>>> import numpy as np
>>> from numpy import linalg as LA
>>> np.set_printoptions(precision=1, suppress=True, linewidth=200)
>>> mat = np.load("case15.npy")
>>> mat
array([[ 38,   0,  -3,  -3,  -1,   2],
       [ -1, -61,  -2,  -2,   2,   1],
       [  1,  -1, -60,   1,  -3,  -2],
       [ -3,  -1,  -2, -38,   1,   0],
       [  0,   2,   1,   3,  -1,  -1],
       [ -3,   1,   1,  -3,   2, -19]])
>>> q, R = LA.qr(mat)
>>> np.trace(q @ q.T)
np.float64(6.0)
>>> np.abs(np.diag(R))
array([38.3, 61. , 59.9, 38.3,  2. ,  9.2])
>>> np.round(q.T @ q, 1) + 0
array([[1., 0., 0., 0., 0., 0.],
       [0., 1., 0., 0., 0., 0.],
       [0., 0., 1., 0., 0., 0.],
       [0., 0., 0., 1., 0., 0.],
       [0., 0., 0., 0., 1., 0.],
       [0., 0., 0., 0., 0., 1.]])
>>> R
array([[-38.3,  -1.6,   4.4,  -0.3,   1.4,  -3.4],
       [  0. ,  61. ,   3.2,   2.6,  -1.9,  -1.4],
       [  0. ,   0. ,  59.9,   0.4,   3. ,   1.9],
       [  0. ,   0. ,   0. ,  38.3,  -1.2,   1.2],
       [  0. ,   0. ,   0. ,   0. ,   2. , -16.4],
       [  0. ,   0. ,   0. ,   0. ,   0. ,  -9.2]])
>>> Uu, s, Vh = LA.svd(R)
>>> np.argmax(s[:-1] / (s[1:] + 1e-6)) + 1
np.int64(5)
>>> Y = Uu[:, :5] @ np.diag(s[:5]) @ Vh[:5]
>>> LA.matrix_rank(Y)
np.int64(5)
>>> round(LA.norm(R - Y, 2), 1), np.round(s[5], 1)
(np.float64(1.0), np.float64(1.0))
>>> np.round(LA.norm(R - Y) / LA.norm(R), 1)
np.float64(0.0)
>>> W0 = np.loadtxt("sample17.csv", delimiter=",")
>>> W0
array([[ 0., -2.],
       [-2.,  0.]])
>>> # symmetric
>>> [round(float(LA.det(W0[:i, :i])), 2) + 0 for i in range(1, 3)]
[0.0, -4.0]
>>> w, vecs = LA.eigh(W0)
>>> LA.svd(W0, compute_uv=False)
array([2., 2.])
>>> LA.eigvalsh(W0 + -3 * np.eye(2))
array([-5., -1.])
>>> np.abs(vecs[:, -1])
array([0.7, 0.7])
>>> np.round(vecs.T @ vecs, 1) + 0
array([[1., 0.],
       [0., 1.]])
>>> cent = np.array([[3, 0, 0, -2, 1, 0],
...     [-1, 3, 2, -3, -1, -2],
...     [-2, 0, 2, -2, 0, 2],
...     [2, 3, 1, -3, -1, 2]])
>>> rng = np.random.default_rng(27)
>>> data = rng.normal(size=(30, 4)) @ cent + np.array([2, 1, 0, 1, 2, -1])
>>> data.round(1) + 0
array([[  0.9,   0.1,   2.4,  -2.5,   3.6,  -2.8],
       [  7.4,   3.9,   0.4,  -3.2,   1.9,   1.2],
       [  0.5,  -6.4,  -4.7,  10.2,   4. ,  -1.8],
       [ -8.5,  -5.9,  -1.7,  10.8,   2.5,  -4.2],
       [ -1.1,  -2. ,  -0.4,   3.7,   3. ,  -3.7],
       [ -2.2,  -3.4,  -0.8,   5.2,   3.2,  -2.3],
       [  7.2,   4.6,  -2.4,   1.2,   1.2,  -7.1],
       [  1.5,   4.3,  -0.4,   2.1,  -0.6,   0.5],
       [  4.4,   4.8,   0. ,  -0.8,   0.8,  -3.8],
       [  6.6,   0.3,   0.4,  -2.5,   3.6,   2.7],
       [  2. ,  -3.6,  -2.2,   5.1,   3.5,   1.5],
       [ -1.7,   0.8,   3.8,  -3.1,   2.7,  -1.2],
       [  5. ,   4.9,   2.2,  -4.8,   1.6,  -1. ],
       [ -0.2,   1.3,   1.6,  -0.4,   2. ,  -2.7],
       [  2.6,   1.8,  -0.8,   1.7,   1.8,  -4.8],
       [  5.7,   0.3,  -1.1,   0.3,   3.6,  -4. ],
       [ 10.6,   4. ,  -2.3,  -1.1,   2.4,  -4.7],
       [  2.1,  -0.1,  -3.6,   7. ,   1.5,  -4.5],
       [  4.1,   4.9,   1.9,  -3.2,   0. ,   8.2],
       [  5.4,   0.8,  -2.3,   2.5,   2.6,  -4.4],
       [  0.6,  -4.8,  -2.7,   7. ,   3.3,   3.7],
       [  3.1,   0.6,  -0.8,   2. ,   1.4,   5.6],
       [ -0.4,  -3.5,  -0.8,   4. ,   3.6,  -0.7],
       [-10.2,   5.2,   6.5,  -2.2,  -1.6,  -1.7],
       [  3. ,   6.4,   1.3,  -2.3,   0.3,  -6.3],
       [  2.8,   3.8,   1.1,  -1.9,   1.9,  -7.7],
       [ -1.4,  -3. ,   1.2,   1.5,   3.5,   1.8],
       [ -0.4,  -3.5,  -1.9,   5.7,   3.7,  -5.3],
       [  5.6,   3.4,   2.4,  -5.4,   2.5,   1.2],
       [  3.9,   3.2,  -0.6,   0.8,   0.7,   1.3]])
>>> cov = np.cov(data, rowvar=False)
>>> np.argwhere(np.triu(np.abs(np.corrcoef(data.T)) > 0.8, 1))
array([[1, 3]])
>>> data.std(axis=0)
array([4.3, 3.6, 2.3, 4.2, 1.4, 3.7])
>>> cov
array([[ 19. ,   7.1,  -3. ,  -7.6,   0.5,   0.6],
       [  7.1,  13.6,   4.4, -12.7,  -3.9,  -1.1],
       [ -3. ,   4.4,   5.4,  -7.4,  -1.4,   1.5],
       [ -7.6, -12.7,  -7.4,  18. ,   2.2,  -2.1],
       [  0.5,  -3.9,  -1.4,   2.2,   2. ,  -0.3],
       [  0.6,  -1.1,   1.5,  -2.1,  -0.3,  14.1]])
>>> Xs = data - data.mean(axis=0)
>>> vecs = LA.svd(Xs)[2][:5]
>>> Y = Xs - Xs @ vecs.T @ vecs
>>> np.diag(vecs.T @ vecs)
array([1. , 0.7, 1. , 1. , 0.3, 1. ])
>>> round(float(LA.norm(Y) / LA.norm(Xs)), 1)
0.0
>>> np.round(Y.std(axis=0), 1) + 0
array([0., 0., 0., 0., 0., 0.])
>>> LA.norm(Y, axis=1).round(6).argmax()
np.int64(0)
>>> r = LA.matrix_rank(data)
>>> r
np.int64(5)
>>> ns = LA.svd(data)[2][r:].T
>>> np.round(ns @ ns.T, 1) + 0
array([[ 0.1, -0.1,  0.3,  0.1, -0.1,  0. ],
       [-0.1,  0.1, -0.2, -0.1,  0.1,  0. ],
       [ 0.3, -0.2,  0.5,  0.2, -0.3, -0.1],
       [ 0.1, -0.1,  0.2,  0.1, -0.1,  0. ],
       [-0.1,  0.1, -0.3, -0.1,  0.2,  0. ],
       [ 0. ,  0. , -0.1,  0. ,  0. ,  0. ]])
>>> [int(LA.matrix_rank(np.delete(data, i, axis=0))) for i in range(30)]
[5, 5, 5, 5, 5, 5, 5, 5, 5, 5, 5, 5, 5, 5, 5, 5, 5, 5, 5, 5, 5, 5, 5, 5, 5, 5, 5, 5, 5, 5]
>>> ns[:, 0] / ns[np.abs(ns[:, 0]).round(6).argmax(), 0]
array([ 0.5, -0.3,  1. ,  0.4, -0.6, -0.1])
>>> np.allclose(data @ ns, 0)
True
>>> np.argsort(-LA.norm(data, axis=0).round(6), kind="stable")[:3]
array([0, 3, 5])
>>> LA.matrix_rank(data, rtol=0.1)
np.int64(5)
>>> A = np.loadtxt("a.csv", delimiter=",")
>>> A
array([[ 1., -1.,  1.],
       [ 1.,  0.,  0.],
       [ 1.,  1.,  1.],
       [ 1.,  2.,  4.],
       [ 1.,  3.,  9.]])
>>> q, R = LA.qr(A)
>>> R
array([[-2.2, -2.2, -6.7],
       [ 0. ,  3.2,  6.3],
       [ 0. ,  0. ,  3.7]])
>>> np.round(q @ R, 1) + 0
array([[ 1., -1.,  1.],
       [ 1.,  0.,  0.],
       [ 1.,  1.,  1.],
       [ 1.,  2.,  4.],
       [ 1.,  3.,  9.]])
>>> Y = A / LA.norm(A, axis=1)
Traceback (most recent call last):
  File "<python-input-54>", line 1, in <module>
    Y = A / LA.norm(A, axis=1)
        ~~^~~~~~~~~~~~~~~~~~~~
ValueError: operands could not be broadcast together with shapes (5,3) (5,) 
>>> Y = A / LA.norm(A, axis=1, keepdims=True)
>>> cov = Y @ Y.T
>>> LA.norm(Y, axis=1)
array([1., 1., 1., 1., 1.])
>>> cov[4]
array([0.4, 0.1, 0.8, 1. , 1. ])
>>> (cov - 2 * np.eye(5)).round(6).argmax(axis=1)
array([1, 0, 3, 4, 3])
>>> np.argwhere(np.triu(np.abs(cov) > 0.95, 1))
array([[3, 4]])
